% python3 -q
>>> import numpy as np
>>> import numpy.linalg as la
>>> np.set_printoptions(precision=1, suppress=True, linewidth=200)
>>> tidy = lambda a: np.round(a, 1) + 0
>>> arr = np.loadtxt("block10.csv", delimiter=",")
>>> arr
array([[-3.,  0.,  5.,  0.,  9., -1.,  2., -9.,  6., -8.,  2.,  2., -6.,  3., -8.],
       [-8., -3.,  0.,  5.,  0.,  9., -1.,  2., -9.,  6., -8.,  2.,  2., -6.,  3.],
       [ 3., -8., -3.,  0.,  5.,  0.,  9., -1.,  2., -9.,  6., -8.,  2.,  2., -6.],
       [-6.,  3., -8., -3.,  0.,  5.,  0.,  9., -1.,  2., -9.,  6., -8.,  2.,  2.],
       [ 2., -6.,  3., -8., -3.,  0.,  5.,  0.,  9., -1.,  2., -9.,  6., -8.,  2.],
       [ 2.,  2., -6.,  3., -8., -3.,  0.,  5.,  0.,  9., -1.,  2., -9.,  6., -8.],
       [-8.,  2.,  2., -6.,  3., -8., -3.,  0.,  5.,  0.,  9., -1.,  2., -9.,  6.],
       [ 6., -8.,  2.,  2., -6.,  3., -8., -3.,  0.,  5.,  0.,  9., -1.,  2., -9.],
       [-9.,  6., -8.,  2.,  2., -6.,  3., -8., -3.,  0.,  5.,  0.,  9., -1.,  2.],
       [ 2., -9.,  6., -8.,  2.,  2., -6.,  3., -8., -3.,  0.,  5.,  0.,  9., -1.],
       [-1.,  2., -9.,  6., -8.,  2.,  2., -6.,  3., -8., -3.,  0.,  5.,  0.,  9.],
       [ 9., -1.,  2., -9.,  6., -8.,  2.,  2., -6.,  3., -8., -3.,  0.,  5.,  0.],
       [ 0.,  9., -1.,  2., -9.,  6., -8.,  2.,  2., -6.,  3., -8., -3.,  0.,  5.],
       [ 5.,  0.,  9., -1.,  2., -9.,  6., -8.,  2.,  2., -6.,  3., -8., -3.,  0.],
       [ 0.,  5.,  0.,  9., -1.,  2., -9.,  6., -8.,  2.,  2., -6.,  3., -8., -3.]])
>>> u = np.array([2, 0])
>>> np.polyval(u, arr[12])
array([  0.,  18.,  -2.,   4., -18.,  12., -16.,   4.,   4., -12.,   6., -16.,  -6.,   0.,  10.])
>>> np.correlate(arr[12], arr[0], "full")
array([   0.,  -72.,   35.,  -73.,  102.,  -71.,   66.,  -28.,  -71.,  149., -197.,  384., -173.,  185.,  -98.,  -36.,  -12.,  -13.,   81.,  -94.,   93., -150.,   -8.,  -27.,   21.,   24.,   34.,
          0.,  -15.])
>>> np.convolve(arr[12], u)
array([  0.,  18.,  -2.,   4., -18.,  12., -16.,   4.,   4., -12.,   6., -16.,  -6.,   0.,  10.,   0.])
>>> x = np.array([2, 2, -3, 0, -1, 1, -2, -1, 2, 0, 0, -3, -3, 0, 1])
>>> a = np.maximum(arr @ x, 0)
>>> np.maximum(arr @ (3 * x), 0)
array([  0.,   0.,   0.,  60.,  15., 117.,   0.,   0.,   0.,   0., 123.,   0., 276.,   0.,  45.])
>>> a
array([ 0.,  0.,  0., 20.,  5., 39.,  0.,  0.,  0.,  0., 41.,  0., 92.,  0., 15.])
>>> tidy(np.tanh(arr @ x))
array([-1., -1., -1.,  1.,  1.,  1., -1., -1., -1., -1.,  1., -1.,  1., -1.,  1.])
>>> X = np.load("dump.npy")
>>> X
array([[-1,  0,  1,  2,  3,  4,  5,  6,  7,  8],
       [ 9, 10, 11, 12, 13, 14, 15, 16, 17, 18],
       [19, 20, 21, 22, 23, 24, 25, 26, 27, 28],
       [29, 30, 31, 32, 33, 34, 35, 36, 37, 38],
       [39, 40, 41, 42, 43, 44, 45, 46, 47, 48]])
>>> # rows and columns are dependent
>>> np.abs(np.diag(la.qr(X)[1])) > 1e-9
array([ True,  True, False, False, False])
>>> np.unique(X.round(6), axis=0).shape
(5, 10)
>>> np.allclose(X[:-1].T @ la.lstsq(X[:-1].T, X[-1])[0], X[-1])
True
>>> m1 = np.load("run14.npy")
>>> m1
array([[3., 2., 0., 0., 0., 0., 2., 2., 0., 0., 0., 0., 2., 0., 2., 2.],
       [2., 3., 0., 0., 0., 0., 2., 2., 0., 0., 0., 0., 2., 0., 2., 2.],
       [0., 0., 3., 2., 2., 0., 0., 0., 0., 2., 2., 0., 0., 0., 0., 0.],
       [0., 0., 2., 3., 2., 0., 0., 0., 0., 2., 2., 0., 0., 0., 0., 0.],
       [0., 0., 2., 2., 3., 0., 0., 0., 0., 2., 2., 0., 0., 0., 0., 0.],
       [0., 0., 0., 0., 0., 3., 0., 0., 2., 0., 0., 2., 0., 2., 0., 0.],
       [2., 2., 0., 0., 0., 0., 3., 2., 0., 0., 0., 0., 2., 0., 2., 2.],
       [2., 2., 0., 0., 0., 0., 2., 3., 0., 0., 0., 0., 2., 0., 2., 2.],
       [0., 0., 0., 0., 0., 2., 0., 0., 3., 0., 0., 2., 0., 2., 0., 0.],
       [0., 0., 2., 2., 2., 0., 0., 0., 0., 3., 2., 0., 0., 0., 0., 0.],
       [0., 0., 2., 2., 2., 0., 0., 0., 0., 2., 3., 0., 0., 0., 0., 0.],
       [0., 0., 0., 0., 0., 2., 0., 0., 2., 0., 0., 3., 0., 2., 0., 0.],
       [2., 2., 0., 0., 0., 0., 2., 2., 0., 0., 0., 0., 3., 0., 2., 2.],
       [0., 0., 0., 0., 0., 2., 0., 0., 2., 0., 0., 2., 0., 3., 0., 0.],
       [2., 2., 0., 0., 0., 0., 2., 2., 0., 0., 0., 0., 2., 0., 3., 2.],
       [2., 2., 0., 0., 0., 0., 2., 2., 0., 0., 0., 0., 2., 0., 2., 3.]])
>>> # symmetric, so the eigenvalues are real
>>> O, vecs = la.qr(m1[:, :2])[0], la.qr(m1[:, 2:])[0]
>>> sv = la.svd(O.T @ vecs, compute_uv=False)
>>> (sv > 0.9).sum()
np.int64(1)
>>> tidy(np.degrees(np.arccos(sv.clip(0, 1))))
array([ 8.4, 90. ])
>>> cov = m1.T @ m1
>>> np.trace(cov), (m1 ** 2).sum()
(np.float64(440.0), np.float64(440.0))
>>> (m1 @ m1.T).shape
(16, 16)
>>> tidy(np.sort(la.eigvals(m1).real))
array([ 1.,  1.,  1.,  1.,  1.,  1.,  1.,  1.,  1.,  1.,  1.,  1.,  1.,  9., 11., 15.])
>>> np.flatnonzero(la.matrix_power((m1 != 0) + (m1.T != 0) + np.eye(16), 16)[15])
array([ 0,  1,  6,  7, 12, 14, 15])
>>> tidy(la.det(m1))
np.float64(1485.0)
>>> rng = np.random.default_rng(392)
>>> other = m1 + rng.integers(-2, 3, (16, 3)) @ rng.integers(-2, 3, (3, 16))
>>> other
array([[ 5.,  4., -3., -2., -3.,  5.,  3.,  0.,  0., -3., -2.,  3.,  0., -6., -1.,  0.],
       [ 4.,  7.,  0., -8., -6.,  0.,  2., -4.,  0.,  4., -2.,  0.,  2., -4., -2.,  6.],
       [ 6.,  4.,  5.,  2.,  3.,  6.,  4., -2., -7.,  0.,  3., -2., -1., -6., -1., -5.],
       [-2., -4.,  2., 11.,  8.,  0.,  0.,  6.,  0., -2.,  4.,  0.,  0.,  4.,  4., -4.],
       [-2., -2.,  3.,  4.,  5., -3., -1.,  2.,  1.,  3.,  3., -1.,  1.,  4.,  2.,  1.],
       [-1., -2., -4.,  4.,  1.,  7.,  0.,  3.,  4., -6., -1.,  6., -2.,  0.,  0., -4.],
       [-3., -2., -5.,  2., -1., -1.,  0.,  5.,  7., -3., -2.,  5.,  1.,  2.,  2.,  3.],
       [ 5.,  4., -2.,  0., -1.,  6.,  4.,  2., -2., -4., -1.,  2.,  0., -6.,  0., -2.],
       [-2.,  0., -4., -4., -5.,  2., -2., -2.,  8.,  0., -3.,  6., -1.,  0., -3.,  3.],
       [ 3.,  2.,  6.,  2.,  4.,  0.,  2., -1., -5.,  5.,  4., -4.,  1.,  0.,  1., -1.],
       [-5., -4., -1.,  4.,  2., -3., -3.,  3.,  6.,  1.,  2.,  3.,  0.,  4.,  1.,  2.],
       [-2., -2., -1.,  2.,  1.,  1., -1.,  2.,  4., -1.,  0.,  4.,  0.,  4.,  1.,  0.],
       [-2.,  0., -1., -2., -2., -5., -1.,  2.,  5.,  3., -1.,  1.,  4.,  4.,  2.,  7.],
       [ 4.,  4.,  6., -4.,  0.,  0.,  2., -4., -4.,  6.,  2., -4.,  2.,  3.,  0.,  2.],
       [-2., -2., -6.,  4.,  0.,  2.,  0.,  6.,  6., -6., -2.,  6.,  0.,  0.,  3.,  0.],
       [ 3.,  2.,  3.,  2.,  3., -1.,  3.,  3., -3.,  1.,  2., -3.,  3.,  2.,  4.,  2.]])
>>> la.matrix_rank(other - m1, tol=1e-8)
np.int64(3)
>>> tidy(la.svd(other - m1, compute_uv=False))
array([34. , 25.3, 24.9,  0. ,  0. ,  0. ,  0. ,  0. ,  0. ,  0. ,  0. ,  0. ,  0. ,  0. ,  0. ,  0. ])
>>> np.abs(other - m1).sum(axis=1)
array([41., 44., 50., 44., 27., 40., 45., 40., 40., 30., 41., 19., 39., 50., 50., 27.])
>>> labels = rng.permutation(16)
>>> labels
array([ 8,  3,  6, 13,  0,  4,  7, 11, 10,  5,  2, 15, 12, 14,  1,  9])
>>> other = m1[labels][:, labels]
>>> np.trace(other)
np.float64(48.0)
>>> M = np.array([[-1, 0, 2, 1, -2, -2, 1],
...     [2, 1, -1, -1, 2, -1, 2],
...     [1, 2, 1, 2, -1, -1, -1],
...     [2, 1, 1, -2, -2, -2, -2],
...     [2, 2, 1, 0, 0, 2, -1],
...     [-2, 1, 0, 1, -1, -1, -1],
...     [0, 0, -2, 2, -2, 2, 0],
...     [-1, 0, 2, 1, -2, -2, 1]])
>>> x = np.array([2, 2, 0, -3, 3, -1, 2])
>>> target = M @ x
>>> tidy(la.solve(M.T @ M, M.T @ target))
array([ 2.,  2.,  0., -3.,  3., -1.,  2.])
>>> target = target + 0.3 * rng.normal(size=8)
>>> tidy(target)
array([ -6.9,  18.9,  -3.5,   4. ,   4.1,  -8.6, -14.1,  -7. ])
>>> b, *_ = la.lstsq(M, target)
>>> tidy(M.T @ (target - M @ b))
array([0., 0., 0., 0., 0., 0., 0.])
>>> tidy(la.norm(target - M @ b))
np.float64(0.0)
>>> other = la.inv(m1)
>>> tidy(la.det(m1) * la.det(other))
np.float64(1.0)
>>> np.allclose(other, m1.T)
False
>>> A = np.load("m.npy")
>>> A
array([[ 1,  0, -1,  1,  0, -1, -1,  2,  3, -3, -2, -3,  2,  1,  1, -2],
       [-1, -3,  1,  2, -2,  1,  3, -1,  3,  0, -2,  0,  1,  3, -2, -2],
       [ 2,  3,  2,  0,  2,  1, -2, -1, -1,  3,  2,  1, -3,  1,  0, -1],
       [ 2, -3, -2, -2,  0,  2, -1,  3,  3, -3,  3, -1,  3, -3, -3,  3],
       [ 0,  1,  3, -3, -2, -3, -2,  1,  2, -2, -3,  2, -3,  3, -3,  3],
       [-3,  0,  2, -2, -1,  1, -3, -2, -2,  1,  2, -3, -1,  2, -1,  3],
       [-2,  0, -2,  1,  3, -1, -2, -3, -1,  0,  0, -3,  0, -3, -3, -2],
       [ 0, -1,  1, -2, -2,  1, -1,  2,  3,  0, -3, -1,  1, -1,  3,  1],
       [ 1,  0,  3,  0,  0, -2, -2,  3,  2, -1,  3, -1,  1, -2,  3,  0],
       [-2,  2, -2, -3, -3, -1, -2, -1, -3,  0,  2, -2,  3,  3,  2,  2],
       [ 1, -2,  2,  3, -1, -3, -3, -3,  0,  3, -2, -2, -1,  1, -3, -1],
       [ 2,  3, -2, -1,  2, -2, -4,  3,  0, -3,  0, -3,  1, -2,  3,  0]])
>>> # rows and columns are dependent
>>> la.lstsq(A[:-1].T, A[-1])[2]
np.int32(11)
>>> cov = A.T @ A
>>> (A @ A.T).shape
(12, 12)
>>> la.matrix_rank(cov)
np.int64(11)
>>> Uu, sv, Vt = la.svd(A)
>>> vecs = Vt[:(sv > 1e-8).sum()]
>>> x = A[7] + 5 * A[2] + rng.integers(2) * np.eye(16)[11]
>>> x
array([ 10.,  14.,  11.,  -2.,   8.,   6., -11.,  -3.,  -2.,  15.,   7.,   5., -14.,   4.,   3.,  -4.])
>>> tidy(np.diag(vecs.T @ vecs))
array([0.8, 0.6, 0.7, 0.6, 0.5, 0.9, 0.6, 0.4, 0.7, 0.7, 0.9, 0.7, 0.6, 0.9, 0.8, 0.7])
>>> la.matrix_rank(np.vstack([A, x]))
np.int64(12)
>>> la.matrix_rank(A, rtol=0.1)
np.int64(11)
>>> np.argsort(-la.norm(A, axis=0).round(6), kind="stable")[:3]
array([14,  6,  7])
>>> [round(float(x), 1) for x in la.svd(A, compute_uv=False)[:3]]
[13.9, 12.0, 11.1]
>>> data = np.loadtxt("test1.csv", delimiter=",")
>>> data
array([[ 0.,  3.,  2.,  0.,  0., -3., -2., -1., -3., -1.,  3., -1.,  1.,  0.,  0.],
       [ 0.,  2., -2., -3., -2., -2., -3., -1.,  0.,  3.,  2.,  0.,  0.,  2., -2.],
       [ 0.,  0., -3.,  2., -2.,  2.,  2.,  1.,  2., -2.,  0.,  2.,  3., -1., -1.],
       [ 0.,  0.,  0.,  2.,  0.,  3., -2.,  2.,  3.,  3., -1.,  2.,  2.,  3.,  2.],
       [ 0.,  0.,  0.,  0.,  3., -2.,  3.,  2.,  2., -1., -1.,  3., -2., -2.,  1.],
       [ 0.,  0.,  0.,  0.,  0.,  0.,  2.,  3., -3., -2., -1., -1.,  2., -1., -3.],
       [ 0.,  0.,  0.,  0.,  0.,  0.,  2., -1.,  1.,  2., -2.,  3., -1., -1., -3.],
       [ 0.,  0.,  0.,  0.,  0.,  0.,  0., -2.,  0.,  2.,  3., -1.,  3.,  3.,  1.],
       [ 0.,  0.,  0.,  0.,  0.,  0.,  0.,  0.,  3.,  3., -3.,  2.,  2.,  3.,  2.],
       [ 0.,  0.,  0.,  0.,  0.,  0.,  0.,  0.,  0.,  1., -2.,  3.,  3.,  0.,  0.],
       [ 0.,  0.,  0.,  0.,  0.,  0.,  0.,  0.,  0.,  0.,  0., -3., -1.,  3., -1.],
       [ 0.,  0.,  0.,  0.,  0.,  0.,  0.,  0.,  0.,  0.,  0.,  1., -1., -1., -3.],
       [ 0.,  0.,  0.,  0.,  0.,  0.,  0.,  0.,  0.,  0.,  0.,  0.,  2.,  2., -3.],
       [ 0.,  0.,  0.,  0.,  0.,  0.,  0.,  0.,  0.,  0.,  0.,  0.,  0.,  1., -3.],
       [ 0.,  0.,  0.,  0.,  0.,  0.,  0.,  0.,  0.,  0.,  0.,  0.,  0.,  0., -2.]])
>>> # rows and columns are dependent
>>> u = np.array([-1, -4, -3])
>>> np.polyval(u, data[6])
array([ -3.,  -3.,  -3.,  -3.,  -3.,  -3., -15.,   0.,  -8., -15.,   1., -24.,   0.,   0.,   0.])
>>> np.convolve(data[6], u)
array([ 0.,  0.,  0.,  0.,  0.,  0., -2., -7., -3., -3., -9., -1., -5., -4., 10., 15.,  9.])
>>> np.correlate(data[6], data[2], "full")
array([  0.,   0.,   0.,   0.,   0.,   0.,  -2.,  -1.,   6.,  -2.,   1.,   3.,   2.,   5.,   8.,   9., -23.,  12.,  -7.,   6.,   2., -23.,   6., -15.,   7.,  -3.,   9.,   0.,   0.])
>>> np.cross(data[6, :3], data[2, :3])
array([-0.,  0.,  0.])
>>> other = data / la.norm(data, axis=1, keepdims=True)
>>> cov = other @ other.T
>>> (cov - 2 * np.eye(15)).round(6).argmax(axis=1)
array([ 1,  7,  9,  8,  6, 14, 11,  1,  3,  8, 13, 14, 13, 14, 13])
>>> np.argwhere(np.triu(np.abs(cov) > 0.95, 1))
array([], shape=(0, 2), dtype=int64)
>>> tidy(la.norm(other, axis=1))
array([1., 1., 1., 1., 1., 1., 1., 1., 1., 1., 1., 1., 1., 1., 1.])
>>> Uu, sv, Vt = la.svd(data)
>>> tidy(sv)
array([11.7, 11.2,  8.4,  7.5,  6. ,  5.3,  4.3,  3.9,  3.6,  2.4,  1.7,  0.5,  0.2,  0.1,  0. ])
>>> np.argmax(sv[:-1] / (sv[1:] + 1e-6)) + 1
np.int64(14)
>>> other = Uu[:, :14] @ np.diag(sv[:14]) @ Vt[:14]
>>> tidy(la.norm(data - other) / la.norm(data))
np.float64(0.0)
>>> la.matrix_rank(other)
np.int64(14)
>>> r = la.matrix_rank(data)
>>> r
np.int64(14)
>>> null = la.svd(data)[2][r:].T
>>> data @ null
array([[0.],
       [0.],
       [0.],
       [0.],
       [0.],
       [0.],
       [0.],
       [0.],
       [0.],
       [0.],
       [0.],
       [0.],
       [0.],
       [0.],
       [0.]])
>>> [int(la.matrix_rank(np.delete(data, i, axis=0))) for i in range(15)]
[13, 13, 13, 13, 13, 13, 13, 13, 13, 13, 14, 14, 14, 14, 14]
>>> null[:, 0] / null[np.abs(null[:, 0]).round(6).argmax(), 0]
array([1., 0., 0., 0., 0., 0., 0., 0., 0., 0., 0., 0., 0., 0., 0.])
>>> null.shape
(15, 1)
>>> J = np.load("arr.npy")
>>> tidy(J)
array([[-0.9, -1. ,  0.1, -0.9,  1.2],
       [-0.7, -0.8, -0.7, -0.4, -1.4],
       [-1.6,  1. , -0.3,  0.6,  0.1],
       [ 0.5,  0.5, -1.7, -0.6,  0.5],
       [ 0.1, -1. , -0.6,  1.5,  0.4]])
>>> x = np.array([-3, 2, -5, 0, -3])
>>> target = J @ x
>>> b, lr = np.zeros(5), 1 / la.norm(J, 2) ** 2
>>> for i in range(5):
...     b -= lr * J.T @ (J @ b - target)
...     if i % 1 == 0: print(i, round(la.norm(J @ b - target), 1))
... 
0 0.0
1 0.0
2 0.0
3 0.0
4 0.0
>>> tidy(b)
array([-3.,  2., -5.,  0., -3.])
>>> tidy(la.cond(J))
np.float64(1.0)
>>> u = np.array([-2, -1, 2])
>>> tidy(np.cross(J[1, :3], J[2, :3]))
array([ 1. ,  0.9, -2.1])
>>> tidy(np.trace(J))
np.float64(-2.2)
>>> np.allclose(J, J.T)
False
>>> tidy(J @ J)
array([[ 1.1,  0.2,  1.3,  3.6,  0.4],
       [ 2.1,  1.9,  2.3, -1.5, -0.6],
       [ 1.4,  0.5, -2. ,  0.6, -3.1],
       [ 1.7, -3.4,  0.8, -0.6, -0.5],
       [ 2.4,  0.4, -2. , -0.3,  2.4]])
>>> tidy(np.sort(np.abs(la.eigvals(J))))
array([2., 2., 2., 2., 2.])
>>> tidy((J + J.T) / 2)
array([[-0.9, -0.8, -0.7, -0.2,  0.7],
       [-0.8, -0.8,  0.2,  0. , -1.2],
       [-0.7,  0.2, -0.3, -0.6, -0.2],
       [-0.2,  0. , -0.6, -0.6,  1. ],
       [ 0.7, -1.2, -0.2,  1. ,  0.4]])
>>> tidy((J - J.T) / 2)
array([[ 0. , -0.1,  0.8, -0.7,  0.6],
       [ 0.1,  0. , -0.9, -0.4, -0.2],
       [-0.8,  0.9,  0. ,  1.2,  0.4],
       [ 0.7,  0.4, -1.2,  0. , -0.5],
       [-0.6,  0.2, -0.4,  0.5,  0. ]])
